$ python -q
>>> import numpy as np
>>> np.set_printoptions(precision=2, suppress=True, linewidth=120, sign=" ")
>>> M = np.array([[0, 1], [1, 0]])
>>> # columns are unit length and at right angles
>>> print(np.allclose(M @ M.T, M.T @ M))
True
>>> print((M - M.T) / 2)
[[ 0.  0.]
 [ 0.  0.]]
>>> print(np.linalg.matrix_power(M, 2))
[[ 1  0]
 [ 0  1]]
>>> print(np.allclose(M, M.T))
True
>>> print(M @ M)
[[ 1  0]
 [ 0  1]]
>>> rng = np.random.default_rng(32042)
>>> idx = rng.permutation(2)
>>> print(idx)
[ 0  1]
>>> B = M[idx][:, idx]
>>> print(np.trace(B))
0
>>> print(np.diag(B))
[ 0  0]
>>> print(B)
[[ 0  1]
 [ 1  0]]
>>> print(round(np.linalg.eigvalsh(M).min(), 2))
-1.0
>>> print(np.all(np.linalg.eigvalsh(M) > 0))
False
>>> F = np.loadtxt("m.csv", delimiter=",")
>>> print(F)
[[ 0.78 -6.53  7.53]
 [-7.79 -2.82 -5.61]
 [ 9.51 -2.45  1.87]
 [ 8.94  2.98  3.36]
 [ 5.83  2.82 -7.62]
 [-9.81 -0.34  1.91]
 [-2.06 -3.56  9.11]
 [ 8.56  4.23 -2.99]
 [ 6.47  2.11  7.33]
 [-8.51 -4.12  3.25]
 [ 8.97  0.25  4.42]]
>>> P = F @ np.linalg.solve(F.T @ F, F.T)
>>> print(np.round(np.linalg.eigvalsh(P), 2) + 0)
[ 0.  0.  0.  0.  0.  0.  0.  0.  1.  1.  1.]
>>> print(np.round(np.trace(P), 2))
3.0
>>> print(P @ F[:, 1])
[-6.53 -2.82 -2.45  2.98  2.82 -0.34 -3.56  4.23  2.11 -4.12  0.25]
>>> print(np.linalg.matrix_rank(np.eye(11) - P))
8
>>> D = np.linalg.norm(F[:, None] - F[None], axis=-1)
>>> print(D[:5, :5])
[[  0.    16.12  11.18  13.21  18.51]
 [ 16.12   0.    18.85  19.85  14.88]
 [ 11.18  18.85   0.     5.66  11.46]
 [ 13.21  19.85   5.66   0.    11.41]
 [ 18.51  14.88  11.46  11.41   0.  ]]
>>> print(np.linalg.norm(F, axis=1))
[ 10.    10.01  10.    10.    10.    10.    10.    10.01  10.    10.    10.  ]
>>> print(np.unravel_index(D.round(6).argmax(), D.shape))
(np.int64(7), np.int64(9))
>>> print(D[5])
[ 13.49   8.17  19.43  19.1   18.59   0.    11.06  19.55  17.33   4.22  18.96]
>>> print(D.shape)
(11, 11)
>>> print(D.mean(axis=1).argmax())
1
